In [1]: import numpy as np

In [2]: from numpy import linalg as LA

In [3]: np.set_printoptions(precision=2, suppress=True, linewidth=120, floatmode="fixed")

In [4]: def tidy(a):
   ...:     return np.round(a, 2) + 0
   ...: 

In [5]: W0 = np.loadtxt("data.csv", delimiter=",")

In [6]: W0
Out[6]: 
array([[ 145.00,   69.00,  -35.00,   95.00, -102.00],
       [  69.00,   62.00,  -21.00,   52.00,  -90.00],
       [ -35.00,  -21.00,   10.00,  -30.00,   27.00],
       [  95.00,   52.00,  -30.00,  155.00,  -69.00],
       [-102.00,  -90.00,   27.00,  -69.00,  153.00]])

In [7]: (W0 + W0.T) / 2
Out[7]: 
array([[ 145.00,   69.00,  -35.00,   95.00, -102.00],
       [  69.00,   62.00,  -21.00,   52.00,  -90.00],
       [ -35.00,  -21.00,   10.00,  -30.00,   27.00],
       [  95.00,   52.00,  -30.00,  155.00,  -69.00],
       [-102.00,  -90.00,   27.00,  -69.00,  153.00]])

In [8]: np.allclose(W0, W0.T)
Out[8]: True

In [9]: tidy(LA.det(W0))
Out[9]: np.float64(0.0)

In [10]: np.allclose(W0 @ W0.T, W0.T @ W0)
Out[10]: True

In [11]: np.trace(W0)
Out[11]: np.float64(525.0)

In [12]: B = np.array([[2, -1, -2, -2], [2, -1, 1, 1], [0, 0, 2, 0], [-2, 1, 1, -2]])

In [13]: X = np.triu(B)

In [14]: X
Out[14]: 
array([[ 2, -1, -2, -2],
       [ 0, -1,  1,  1],
       [ 0,  0,  2,  0],
       [ 0,  0,  0, -2]])

In [15]: np.prod(np.diag(X)), tidy(LA.det(X))
Out[15]: (np.int64(8), np.float64(8.0))

In [16]: LA.matrix_rank(X - X[0, 0] * np.eye(4))
Out[16]: np.int64(3)

In [17]: X @ X
Out[17]: 
array([[ 4, -1, -9, -1],
       [ 0,  1,  1, -3],
       [ 0,  0,  4,  0],
       [ 0,  0,  0,  4]])

In [18]: LA.matrix_power(X - np.diag(np.diag(X)), 4)
Out[18]: 
array([[0, 0, 0, 0],
       [0, 0, 0, 0],
       [0, 0, 0, 0],
       [0, 0, 0, 0]])

In [19]: tidy(np.sort(LA.eigvals(X)))
Out[19]: array([-2.00, -1.00,  2.00,  2.00])

In [20]: B = X[0, 0] * X[1:] - np.outer(X[1:, 0], X[0])

In [21]: B
Out[21]: 
array([[ 0, -2,  2,  2],
       [ 0,  0,  4,  0],
       [ 0,  0,  0, -4]])

In [22]: X[:, 0] / X[0, 0]
Out[22]: array([1.00, 0.00, 0.00, 0.00])

In [23]: vals, vecs = LA.eig(X)

In [24]: X @ vecs[:, 0] - vals[0] * vecs[:, 0]
Out[24]: array([0.00, 0.00, 0.00, 0.00])

In [25]: vals
Out[25]: array([ 2.00, -1.00,  2.00, -2.00])

In [26]: tidy(np.sort(LA.eigvals(X @ X)))
Out[26]: array([1.00, 4.00, 4.00, 4.00])

In [27]: x = np.array([8, -8, 7, -6])

In [28]: target = X @ x

In [29]: target
Out[29]: array([22,  9, 14, 12])

In [30]: tidy(LA.solve(X, target + X[:, 1]))
Out[30]: array([ 8.00, -7.00,  7.00, -6.00])

In [31]: tidy(LA.solve(X, target))
Out[31]: array([ 8.00, -8.00,  7.00, -6.00])

In [32]: tidy(LA.solve(X.T, X[3]))
Out[32]: array([0.00, 0.00, 0.00, 1.00])

In [33]: tidy(LA.solve(X, X[:, 2]))
Out[33]: array([0.00, 0.00, 1.00, 0.00])

In [34]: LA.matrix_rank(X)
Out[34]: np.int64(4)

In [35]: tidy(LA.svd(X, compute_uv=False))
Out[35]: array([4.11, 2.00, 1.68, 0.58])

In [36]: np.diff(X, axis=0)
Out[36]: 
array([[-2,  0,  3,  3],
       [ 0,  1,  1, -1],
       [ 0,  0, -2, -2]])

In [37]: np.count_nonzero(X)
Out[37]: np.int64(9)

In [38]: X - X[0]
Out[38]: 
array([[ 0,  0,  0,  0],
       [-2,  0,  3,  3],
       [-2,  1,  4,  2],
       [-2,  1,  2,  0]])

In [39]: X.sum(axis=1)
Out[39]: array([-3,  1,  2, -2])

In [40]: X[:, 4]
IndexError: index 4 is out of bounds for axis 1 with size 4


In [41]: X.shape
Out[41]: (4, 4)

In [42]: np.unravel_index(np.abs(X).argmax(), X.shape)
Out[42]: (np.int64(0), np.int64(0))

In [43]: np.abs(X).max()
Out[43]: np.int64(2)

In [44]: X.mean(axis=0)
Out[44]: array([ 0.50, -0.50,  0.25, -0.75])

In [45]: feats = np.load("m.npy")

In [46]: feats
Out[46]: 
array([[  0,   1,  -1,   4],
       [ -1,   0,   5,   8],
       [  1,  -5,   0, -10],
       [ -4,  -8,  10,   0]])

In [47]: tidy(LA.norm(feats, 2) / LA.norm(feats))
Out[47]: np.float64(0.7)

In [48]: [round(float(x), 2) for x in LA.svd(feats, compute_uv=False)[:3]]
Out[48]: [14.33, 14.33, 1.26]

In [49]: LA.cond(feats) > 100
Out[49]: np.False_

In [50]: B = np.array([[1, 5], [5, 3]])

In [51]: C = np.kron(B, feats)

In [52]: tidy(LA.norm(C, 2)), tidy(LA.norm(B, 2) * LA.norm(feats, 2))
Out[52]: (np.float64(101.75), np.float64(101.75))

In [53]: C
Out[53]: 
array([[  0,   1,  -1,   4,   0,   5,  -5,  20],
       [ -1,   0,   5,   8,  -5,   0,  25,  40],
       [  1,  -5,   0, -10,   5, -25,   0, -50],
       [ -4,  -8,  10,   0, -20, -40,  50,   0],
       [  0,   5,  -5,  20,   0,   3,  -3,  12],
       [ -5,   0,  25,  40,  -3,   0,  15,  24],
       [  5, -25,   0, -50,   3, -15,   0, -30],
       [-20, -40,  50,   0, -12, -24,  30,   0]])

In [54]: C.shape
Out[54]: (8, 8)
